>>> import numpy as np
>>> from numpy import linalg as LA
>>> np.set_printoptions(precision=3, suppress=True, linewidth=200, legacy="1.25")
>>> W0 = np.array([[-3.0, -1.0, 0.0, 0.0, 0.0, 0.0, 0.0, 0.0],
...     [-1.0, 2.0, -1.0, 0.0, 0.0, 0.0, 0.0, 0.0],
...     [0.0, -1.0, 3.0, -1.0, 0.0, 0.0, 0.0, 0.0],
...     [0.0, 0.0, -1.0, 1.0, -1.0, 0.0, 0.0, 0.0],
...     [0.0, 0.0, 0.0, -1.0, 0.0, -1.0, 0.0, 0.0],
...     [0.0, 0.0, 0.0, 0.0, -1.0, 0.0, -1.0, 0.0],
...     [0.0, 0.0, 0.0, 0.0, 0.0, -1.0, 0.0, -1.0],
...     [0.0, 0.0, 0.0, 0.0, 0.0, 0.0, -1.0, 0.0]])
>>> # symmetric
>>> u = np.array([0, 0, 0, 2, 0, 1, 2, 1])
>>> A2 = W0 + np.outer(u, np.eye(8)[3])
>>> print(LA.matrix_rank(LA.inv(A2) - LA.inv(W0), tol=1e-8))
1
>>> print(A2)
[[-3. -1.  0.  0.  0.  0.  0.  0.]
 [-1.  2. -1.  0.  0.  0.  0.  0.]
 [ 0. -1.  3. -1.  0.  0.  0.  0.]
 [ 0.  0. -1.  3. -1.  0.  0.  0.]
 [ 0.  0.  0. -1.  0. -1.  0.  0.]
 [ 0.  0.  0.  1. -1.  0. -1.  0.]
 [ 0.  0.  0.  2.  0. -1.  0. -1.]
 [ 0.  0.  0.  1.  0.  0. -1.  0.]]
>>> print(round(LA.det(A2) / LA.det(W0), 3), np.round(1 + LA.solve(W0, u)[3], 3))
4.273 4.273
>>> print(round(float(LA.eigvalsh(W0).min()), 3))
-3.199
>>> print([round(float(LA.det(W0[:i, :i])), 2) + 0 for i in range(1, 9)])
[-3.0, -7.0, -18.0, -11.0, 18.0, 11.0, -18.0, -11.0]
>>> try:
...     LA.cholesky(W0)
... except LA.LinAlgError as e:
...     print(e)
... 
Matrix is not positive definite
>>> X = np.loadtxt("out15.csv", delimiter=",")
>>> print(X)
[[ 0.345  0.736 -1.185 -0.368 -0.91   0.923 -0.346]
 [ 0.287  0.4    1.114 -0.47  -1.243 -0.63  -0.593]
 [ 1.38  -1.363 -0.012  0.195 -0.257  0.301 -0.21 ]
 [ 0.402  0.197 -0.815  0.666 -0.543 -1.32   0.809]
 [ 0.345  0.736  0.545  1.636  0.01   0.562 -0.225]
 [-1.265 -0.926 -0.138  0.639 -1.023  0.237 -0.111]
 [-0.115 -0.066 -0.611  0.279  0.467 -0.739 -1.663]]
>>> rng = np.random.default_rng(59)
>>> lab = rng.permutation(7)
>>> print(lab)
[4 2 6 3 5 0 1]
>>> A2 = X[lab][:, lab]
>>> print(A2)
[[ 0.01   0.545 -0.225  1.636  0.562  0.345  0.736]
 [-0.257 -0.012 -0.21   0.195  0.301  1.38  -1.363]
 [ 0.467 -0.611 -1.663  0.279 -0.739 -0.115 -0.066]
 [-0.543 -0.815  0.809  0.666 -1.32   0.402  0.197]
 [-1.023 -0.138 -0.111  0.639  0.237 -1.265 -0.926]
 [-0.91  -1.185 -0.346 -0.368  0.923  0.345  0.736]
 [-1.243  1.114 -0.593 -0.47  -0.63   0.287  0.4  ]]
>>> print(round(float(np.trace(A2)), 3))
-0.018
>>> print(np.round(LA.det(X), 3))
-128.0
>>> print(np.allclose(X, X.T))
False
>>> print(round(float(np.abs(LA.eigvals(X)).max()), 3))
2.0
>>> print(np.allclose(X @ X.T, X.T @ X))
True
>>> print(np.sort(np.abs(LA.eigvals(X))))
[2. 2. 2. 2. 2. 2. 2.]
>>> feats = np.load("mat.npy")
>>> print(feats)
[[0.5   0.    0.5   0.    0.    0.    0.   ]
 [0.    0.333 0.333 0.    0.333 0.    0.   ]
 [0.    0.    0.667 0.    0.    0.    0.333]
 [0.    0.    0.    0.667 0.    0.333 0.   ]
 [0.    0.    0.    0.    1.    0.    0.   ]
 [0.    0.5   0.    0.    0.    0.5   0.   ]
 [0.5   0.    0.    0.    0.    0.    0.5  ]]
>>> x0 = np.array([1, 1, 3, -1, 3, -3, -3])
>>> target = feats @ x0
>>> print(target)
[ 2.     2.333  1.    -1.667  3.    -1.    -1.   ]
>>> print(LA.solve(feats, feats[:, 5]))
[0. 0. 0. 0. 0. 1. 0.]
>>> A2 = LA.inv(feats)
>>> print(np.round(feats @ A2, 3) + 0)
[[1. 0. 0. 0. 0. 0. 0.]
 [0. 1. 0. 0. 0. 0. 0.]
 [0. 0. 1. 0. 0. 0. 0.]
 [0. 0. 0. 1. 0. 0. 0.]
 [0. 0. 0. 0. 1. 0. 0.]
 [0. 0. 0. 0. 0. 1. 0.]
 [0. 0. 0. 0. 0. 0. 1.]]
>>> u = np.array([3, 2, -3, 2, -2, -3, 2])
>>> A2 = feats + np.outer(u, np.eye(7)[5])
>>> print(A2)
[[ 0.5    0.     0.5    0.     0.     3.     0.   ]
 [ 0.     0.333  0.333  0.     0.333  2.     0.   ]
 [ 0.     0.     0.667  0.     0.    -3.     0.333]
 [ 0.     0.     0.     0.667  0.     2.333  0.   ]
 [ 0.     0.     0.     0.     1.    -2.     0.   ]
 [ 0.     0.5    0.     0.     0.    -2.5    0.   ]
 [ 0.5    0.     0.     0.     0.     2.     0.5  ]]
>>> x0 = np.array([1, -3, -3, -1, -3, 0, 2])
>>> a = np.maximum(feats @ x0, 0)
>>> print(feats.T @ a)
[0.75 0.   0.   0.   0.   0.   0.75]
>>> print(np.maximum(feats @ x0, 0) - np.maximum(-feats @ x0, 0))
[-1.    -3.    -1.333 -0.667 -3.    -1.5    1.5  ]
>>> lab = rng.permutation(7)
>>> print(lab)
[6 2 5 4 1 0 3]
>>> A2 = feats[lab][:, lab]
>>> print(np.diag(A2))
[0.5   0.667 0.5   1.    0.333 0.5   0.667]
>>> print(A2)
[[0.5   0.    0.    0.    0.    0.5   0.   ]
 [0.333 0.667 0.    0.    0.    0.    0.   ]
 [0.    0.    0.5   0.    0.5   0.    0.   ]
 [0.    0.    0.    1.    0.    0.    0.   ]
 [0.    0.333 0.    0.333 0.333 0.    0.   ]
 [0.    0.5   0.    0.    0.    0.5   0.   ]
 [0.    0.    0.333 0.    0.    0.    0.667]]
>>> print(round(LA.det(A2), 3), round(float(LA.det(feats[lab])), 3))
0.028 0.028
>>> J = np.loadtxt("x.csv", delimiter=",")
>>> print(J)
[[ 1.     0.     0.     0.     0.     0.     0.   ]
 [ 0.    -0.5    0.     0.866  0.     0.     0.   ]
 [ 0.     0.     1.     0.     0.     0.     0.   ]
 [ 0.    -0.866  0.    -0.5    0.     0.     0.   ]
 [ 0.     0.     0.     0.     1.     0.     0.   ]
 [ 0.     0.     0.     0.     0.     1.     0.   ]
 [ 0.     0.     0.     0.     0.     0.     1.   ]]
>>> print(np.round(J @ J.T, 3) + 0)
[[1. 0. 0. 0. 0. 0. 0.]
 [0. 1. 0. 0. 0. 0. 0.]
 [0. 0. 1. 0. 0. 0. 0.]
 [0. 0. 0. 1. 0. 0. 0.]
 [0. 0. 0. 0. 1. 0. 0.]
 [0. 0. 0. 0. 0. 1. 0.]
 [0. 0. 0. 0. 0. 0. 1.]]
>>> print(J[:, 0] @ J[:, 3])
0.0
>>> print(round(float(LA.det(J)), 3))
1.0
>>> print(np.flatnonzero(LA.matrix_power((J != 0) + (J.T != 0) + np.eye(7), 7)[2]))
[2]
>>> print((J != 0).astype(int))
[[1 0 0 0 0 0 0]
 [0 1 0 1 0 0 0]
 [0 0 1 0 0 0 0]
 [0 1 0 1 0 0 0]
 [0 0 0 0 1 0 0]
 [0 0 0 0 0 1 0]
 [0 0 0 0 0 0 1]]
>>> print(J.mean(axis=0))
[ 0.143 -0.195  0.143  0.052  0.143  0.143  0.143]
>>> print(np.count_nonzero(J))
9
>>> print(LA.matrix_rank(J))
7
>>> print(LA.svd(J, compute_uv=False))
[1. 1. 1. 1. 1. 1. 1.]
>>> Q, evecs = LA.qr(J[:, :5])[0], LA.qr(J[:, 5:])[0]
>>> sigma = LA.svd(Q.T @ evecs, compute_uv=False)
>>> print(np.degrees(np.arccos(sigma.clip(0, 1))))
[90. 90.]
>>> A2 = J / np.sqrt((J ** 2).mean(axis=1, keepdims=True))
>>> print(LA.matrix_rank(J - J.mean(axis=1, keepdims=True)))
6
>>> print(A2[6])
[0.    0.    0.    0.    0.    0.    2.646]
>>> Q, _ = LA.qr(np.array([[-0.8], [0.4], [0.7]]))
>>> E = Q @ Q.T
>>> print(E)
[[ 0.496 -0.248 -0.434]
 [-0.248  0.124  0.217]
 [-0.434  0.217  0.38 ]]
>>> w, evecs = LA.eigh(E)
>>> print(np.round(LA.eigvalsh(E @ E), 3) + 0)
[0. 0. 1.]
>>> print(np.round(LA.svd(E, compute_uv=False), 3) + 0)
[1. 0. 0.]
>>> print(np.abs(evecs[:, -1]).round(6).argmax())
0
>>> print(np.round(evecs.T @ E @ evecs, 3) + 0)
[[0. 0. 0.]
 [0. 0. 0.]
 [0. 0. 1.]]
>>> print(np.unique(w.round(6) + 0, return_counts=True)[1])
[2 1]
>>> print(np.round(evecs.T @ evecs, 3) + 0)
[[1. 0. 0.]
 [0. 1. 0.]
 [0. 0. 1.]]
>>> x0 = np.array([-1, -2, -1])
>>> print(E @ E @ x0)
[ 0.434 -0.217 -0.38 ]
>>> print(np.eye(3) - E)
[[ 0.504  0.248  0.434]
 [ 0.248  0.876 -0.217]
 [ 0.434 -0.217  0.62 ]]
>>> U, sigma, Vh = LA.svd(E)
>>> print(sigma.round(3) + 0)
[1. 0. 0.]
>>> print(np.argmax(sigma[:-1] / (sigma[1:] + 1e-6)) + 1)
1
>>> A2 = U[:, :1] @ np.diag(sigma[:1]) @ Vh[:1]
>>> print(round(float(LA.norm(E - A2, 2)), 3), round(sigma[1], 3))
0.0 0.0
>>> print(LA.matrix_rank(A2))
1
>>> print(LA.matrix_rank(E, rtol=0.05))
1
>>> print(A2)
[[ 0.496 -0.248 -0.434]
 [-0.248  0.124  0.217]
 [-0.434  0.217  0.38 ]]
>>> print(round(LA.norm(E - A2) / LA.norm(E), 3))
0.0
>>> print(np.round(np.abs(E - A2).max(), 3))
0.0
>>> print(round(float(LA.norm(E, 2) / LA.norm(E)), 3))
1.0
>>> print(np.allclose(E[:-1].T @ LA.lstsq(E[:-1].T, E[-1])[0], E[-1]))
True
>>> print(np.unique(E.round(6), axis=0).shape)
(3, 3)
>>> print(E @ LA.pinv(E) @ E)
[[ 0.496 -0.248 -0.434]
 [-0.248  0.124  0.217]
 [-0.434  0.217  0.38 ]]
>>> m1 = np.array([[-0.7, 0.2, 0.1, -0.1, -0.4, 0.1],
...     [0.3, -0.1, 1.1, -0.3, -0.4, -0.6],
...     [-0.9, -1.8, 0.6, -0.6, -1.7, -0.3],
...     [0.2, -0.1, -0.4, -1.1, 0.8, 1.8],
...     [0.8, 1.4, 0.5, 1.4, 0.2, -0.9],
...     [-1.1, -0.7, 2.0, -1.3, 1.8, 1.1],
...     [0.1, -0.8, -0.6, -0.9, -0.2, -1.7],
...     [-1.3, 0.7, -0.6, 0.3, 0.9, 0.8],
...     [-0.4, -1.7, 0.1, 0.5, 0.1, -0.7]])
>>> print(m1)
[[-0.7  0.2  0.1 -0.1 -0.4  0.1]
 [ 0.3 -0.1  1.1 -0.3 -0.4 -0.6]
 [-0.9 -1.8  0.6 -0.6 -1.7 -0.3]
 [ 0.2 -0.1 -0.4 -1.1  0.8  1.8]
 [ 0.8  1.4  0.5  1.4  0.2 -0.9]
 [-1.1 -0.7  2.  -1.3  1.8  1.1]
 [ 0.1 -0.8 -0.6 -0.9 -0.2 -1.7]
 [-1.3  0.7 -0.6  0.3  0.9  0.8]
 [-0.4 -1.7  0.1  0.5  0.1 -0.7]]
>>> th = np.radians(36)
>>> r_ = np.eye(6)
>>> r_[1, 1] = r_[3, 3] = np.cos(th)
>>> r_[1, 3], r_[3, 1] = -np.sin(th), np.sin(th)
>>> print(r_)
[[ 1.     0.     0.     0.     0.     0.   ]
 [ 0.     0.809  0.    -0.588  0.     0.   ]
 [ 0.     0.     1.     0.     0.     0.   ]
 [ 0.     0.588  0.     0.809  0.     0.   ]
 [ 0.     0.     0.     0.     1.     0.   ]
 [ 0.     0.     0.     0.     0.     1.   ]]
>>> A2 = m1 @ r_.T
>>> print(np.allclose(m1 @ m1.T, A2 @ A2.T))
True
>>> print(np.abs(A2 - m1).max(axis=0))
[0.    1.09  0.    1.095 0.    0.   ]
>>> proj = m1 @ LA.solve(m1.T @ m1, m1.T)
>>> print(np.round(LA.eigvalsh(proj), 3) + 0)
[0. 0. 0. 1. 1. 1. 1. 1. 1.]
>>> Q, r_ = LA.qr(m1)
>>> print(np.abs(np.diag(r_)))
[2.267 2.83  2.48  2.105 2.297 2.203]
>>> print(np.round(Q.T @ Q, 3) + 0)
[[1. 0. 0. 0. 0. 0.]
 [0. 1. 0. 0. 0. 0.]
 [0. 0. 1. 0. 0. 0.]
 [0. 0. 0. 1. 0. 0.]
 [0. 0. 0. 0. 1. 0.]
 [0. 0. 0. 0. 0. 1.]]
>>> print(np.allclose(r_.T @ r_, m1.T @ m1))
True
>>> print(np.round(np.trace(Q @ Q.T), 3))
6.0
>>> arr = np.load("layer15.npy")
>>> print(arr)
[[-2  0  0  0  0  0 -2 -2]
 [ 0  0  1 -2  1  0  0  0]
 [ 0 -2  1 -2  2  0  0  0]
 [ 0  1 -2  0  1  0  0  0]
 [ 0  1 -2  2 -2  0  0  0]
 [ 0  0  0  0  0 -2  0  0]
 [-2  0  0  0  0  0 -2 -2]
 [-1  0  0  0  0  0  0  2]]
>>> print(np.allclose(arr[:-1].T @ LA.lstsq(arr[:-1].T, arr[-1])[0], arr[-1]))
False
>>> try:
...     LA.inv(arr)
... except LA.LinAlgError as e:
...     print(e)
... 
Singular matrix
>>> A2 = arr / np.sqrt((arr ** 2).mean(axis=1, keepdims=True))
>>> print(LA.matrix_rank(arr - arr.mean(axis=1, keepdims=True)))
6
>>> print(LA.matrix_rank(A2) == LA.matrix_rank(arr))
True
>>> print(A2[1])
[ 0.     0.     1.155 -2.309  1.155  0.     0.     0.   ]
>>> print(arr - arr.mean(axis=1, keepdims=True))
[[-1.25   0.75   0.75   0.75   0.75   0.75  -1.25  -1.25 ]
 [ 0.     0.     1.    -2.     1.     0.     0.     0.   ]
 [ 0.125 -1.875  1.125 -1.875  2.125  0.125  0.125  0.125]
 [ 0.     1.    -2.     0.     1.     0.     0.     0.   ]
 [ 0.125  1.125 -1.875  2.125 -1.875  0.125  0.125  0.125]
 [ 0.25   0.25   0.25   0.25   0.25  -1.75   0.25   0.25 ]
 [-1.25   0.75   0.75   0.75   0.75   0.75  -1.25  -1.25 ]
 [-1.125 -0.125 -0.125 -0.125 -0.125 -0.125 -0.125  1.875]]
>>> print(arr @ arr)
[[10  0  0  0  0  0  8  4]
 [ 0 -3  3  0 -2  0  0  0]
 [ 0 -2 -1  6 -6  0  0  0]
 [ 0  5 -3  4 -5  0  0  0]
 [ 0  4 -1 -2  3  0  0  0]
 [ 0  0  0  0  0  4  0  0]
 [10  0  0  0  0  0  8  4]
 [ 0  0  0  0  0  0  2  6]]
>>> print(np.round(LA.det(arr), 3))
0.0
>>> print(np.round(np.sort(LA.eigvals(arr).real), 3) + 0)
[-4.317 -2.309 -2.    -1.     0.     1.154  1.154  2.317]
>>> print(np.flatnonzero(LA.matrix_power((arr != 0) + (arr.T != 0) + np.eye(8), 8)[1]))
[1 2 3 4]
